$ python3 -q
>>> import numpy as np
>>> np.set_printoptions(precision=2, suppress=True, linewidth=160)
>>> rd = lambda a: np.round(a, 2) + 0
>>> A = np.load("arr.npy")
>>> A
array([[-0.81,  0.1 ,  0.7 ,  0.8 ],
       [-0.8 ,  0.1 ,  0.7 ,  0.8 ],
       [ 2.5 ,  1.  , -1.8 ,  0.5 ],
       [ 2.2 ,  0.7 ,  0.2 , -0.1 ],
       [ 0.4 , -1.7 ,  0.2 ,  0.  ],
       [-0.2 , -0.5 , -0.5 ,  0.  ]])
>>> x0 = np.array([2, -3, 2, 0])
>>> rhs = A @ x0
>>> rd(np.linalg.pinv(A) @ A)
array([[1., 0., 0., 0.],
       [0., 1., 0., 0.],
       [0., 0., 1., 0.],
       [0., 0., 0., 1.]])
>>> rd(rhs)
array([-0.52, -0.5 , -1.6 ,  2.7 ,  6.3 ,  0.1 ])
>>> rng = np.random.default_rng(91917)
>>> rhs = rhs + 0.02 * rng.normal(size=6)
>>> rd(rhs)
array([-0.53, -0.52, -1.61,  2.72,  6.3 ,  0.11])
>>> beta, *_ = np.linalg.lstsq(A, rhs)
>>> rd(A.T @ (rhs - A @ beta))
array([0., 0., 0., 0.])
>>> [round(float(np.linalg.norm(np.linalg.solve(A.T @ A + lam * np.eye(4), A.T @ rhs))), 2) for lam in (0, 1, 10, 100)]
[4.13, 3.05, 0.95, 0.12]
>>> rd(beta)
array([ 2.  , -3.  ,  2.  , -0.02])
>>> A2 = np.c_[A[:, :3] @ np.array([[-1, 1, 0], [-1, 1, 1], [-2, -1, -2]]), np.array([-4, 3, 5, -7, 6, -7])]
>>> rd(A2)
array([[-0.69, -1.41, -1.3 , -4.  ],
       [-0.7 , -1.4 , -1.3 ,  3.  ],
       [ 0.1 ,  5.3 ,  4.6 ,  5.  ],
       [-3.3 ,  2.7 ,  0.3 , -7.  ],
       [ 0.9 , -1.5 , -2.1 ,  6.  ],
       [ 1.7 , -0.2 ,  0.5 , -7.  ]])
>>> np.linalg.matrix_rank(np.c_[A, A2])
np.int64(5)
>>> rd(np.linalg.norm(A2 - A @ np.linalg.lstsq(A, A2)[0], axis=0))
array([ 0.  ,  0.  ,  0.  , 11.96])
>>> np.linalg.matrix_rank(A2)
np.int64(4)
>>> E = np.load("w.npy")
>>> E
array([[ 1, -1,  1, -1],
       [ 1,  0,  0,  0],
       [ 1,  1,  1,  1],
       [ 1,  2,  4,  8]])
>>> # row 3 dominates
>>> Q, V = np.linalg.qr(E[:, :2])[0], np.linalg.qr(E[:, 2:])[0]
>>> s = np.linalg.svd(Q.T @ V, compute_uv=False)
>>> rd(np.linalg.norm(Q @ Q.T - V @ V.T, 2))
np.float64(0.56)
>>> rd(np.degrees(np.arccos(s.clip(0, 1))))
array([21.97, 34.06])
>>> (s > 0.9).sum()
np.int64(1)
>>> blk = np.stack([E, -1 * E, E[::-1]])
>>> blk.shape
(3, 4, 4)
>>> np.linalg.matrix_rank(blk)
array([4, 4, 4])
>>> rd(np.linalg.det(blk))
array([12., 12., 12.])
>>> rd(np.linalg.norm(blk, axis=(1, 2)))
array([9.7, 9.7, 9.7])
>>> blk.sum(axis=0)
array([[ 1,  2,  4,  8],
       [ 1,  1,  1,  1],
       [ 1,  0,  0,  0],
       [ 1, -1,  1, -1]])
>>> labels = rng.permutation(4)
>>> labels
array([1, 2, 0, 3])
>>> A2 = E[labels][:, labels]
>>> rd(np.sort(np.abs(np.linalg.eigvals(A2))))
array([0.85, 0.85, 2.  , 8.33])
>>> np.trace(A2)
np.int64(10)
>>> F = np.loadtxt("mat.csv", delimiter=",")
>>> F
array([[ 1.,  0.,  0.,  0.,  0.,  0.],
       [ 0.,  1.,  0.,  0.,  0.,  0.],
       [ 0.,  0., -1.,  0.,  0.,  0.],
       [ 0.,  0.,  0.,  1.,  0.,  0.],
       [ 0.,  0.,  0.,  0.,  1.,  0.],
       [ 0.,  0.,  0.,  0.,  0., -1.]])
>>> # equal to its transpose
>>> vals, V = np.linalg.eigh(F)
>>> x0 = np.array([-1, 1, 2, 2, 1, 1])
>>> np.abs(F).sum(axis=1).max(), np.abs(vals).max()
(np.float64(1.0), np.float64(1.0))
>>> V * np.maximum(vals, 0) @ V.T
array([[1., 0., 0., 0., 0., 0.],
       [0., 1., 0., 0., 0., 0.],
       [0., 0., 0., 0., 0., 0.],
       [0., 0., 0., 1., 0., 0.],
       [0., 0., 0., 0., 1., 0.],
       [0., 0., 0., 0., 0., 0.]])
>>> rd(x0 @ F @ x0 / (x0 @ x0)), vals[0], vals[-1]
(np.float64(0.17), np.float64(-1.0), np.float64(1.0))
>>> np.all(np.linalg.eigvalsh(F) > 0)
np.False_
>>> rd(np.linalg.eigvalsh(F).min())
np.float64(-1.0)
>>> W = np.array([[0, 1, 2, 0, -2, -1],
...     [0, -1, 0, -2, 0, 2],
...     [-2, -1, -2, -1, 0, 2],
...     [1, -2, -2, -2, -1, -2],
...     [0, 2, 2, 0, -2, 2],
...     [-1, 2, 1, 1, 0, -1]])
>>> beta = np.array([4, 1, 6, 9, 6, 0])
>>> H = np.maximum(F @ W + beta, 0)
>>> np.linalg.matrix_rank(H)
np.int64(6)
>>> H
array([[ 4.,  2.,  8.,  9.,  4.,  0.],
       [ 4.,  0.,  6.,  7.,  6.,  2.],
       [ 6.,  2.,  8., 10.,  6.,  0.],
       [ 5.,  0.,  4.,  7.,  5.,  0.],
       [ 4.,  3.,  8.,  9.,  4.,  2.],
       [ 5.,  0.,  5.,  8.,  6.,  1.]])
>>> (H > 0).astype(int)
array([[1, 1, 1, 1, 1, 0],
       [1, 0, 1, 1, 1, 1],
       [1, 1, 1, 1, 1, 0],
       [1, 0, 1, 1, 1, 0],
       [1, 1, 1, 1, 1, 1],
       [1, 0, 1, 1, 1, 1]])
>>> basis = np.array([[1, 1], [-2, -1], [1, 1], [2, 2], [0, 1], [-1, -1]])
>>> (H @ basis).round(6).argmax(axis=1)
array([1, 1, 1, 1, 1, 1])
>>> x0 = np.array([1, 0, 1, 2, 0, 0])
>>> rd(np.abs(np.linalg.eigvals(F)))
array([1., 1., 1., 1., 1., 1.])
>>> 6 - np.linalg.matrix_rank(F - np.eye(6), tol=1e-8)
np.int64(4)
>>> F.T @ (F @ x0)
array([1., 0., 1., 2., 0., 0.])
>>> rd(np.linalg.inv(F))
array([[ 1.,  0.,  0.,  0.,  0.,  0.],
       [ 0.,  1.,  0.,  0.,  0.,  0.],
       [ 0.,  0., -1.,  0.,  0.,  0.],
       [ 0.,  0.,  0.,  1.,  0.,  0.],
       [ 0.,  0.,  0.,  0.,  1.,  0.],
       [ 0.,  0.,  0.,  0.,  0., -1.]])
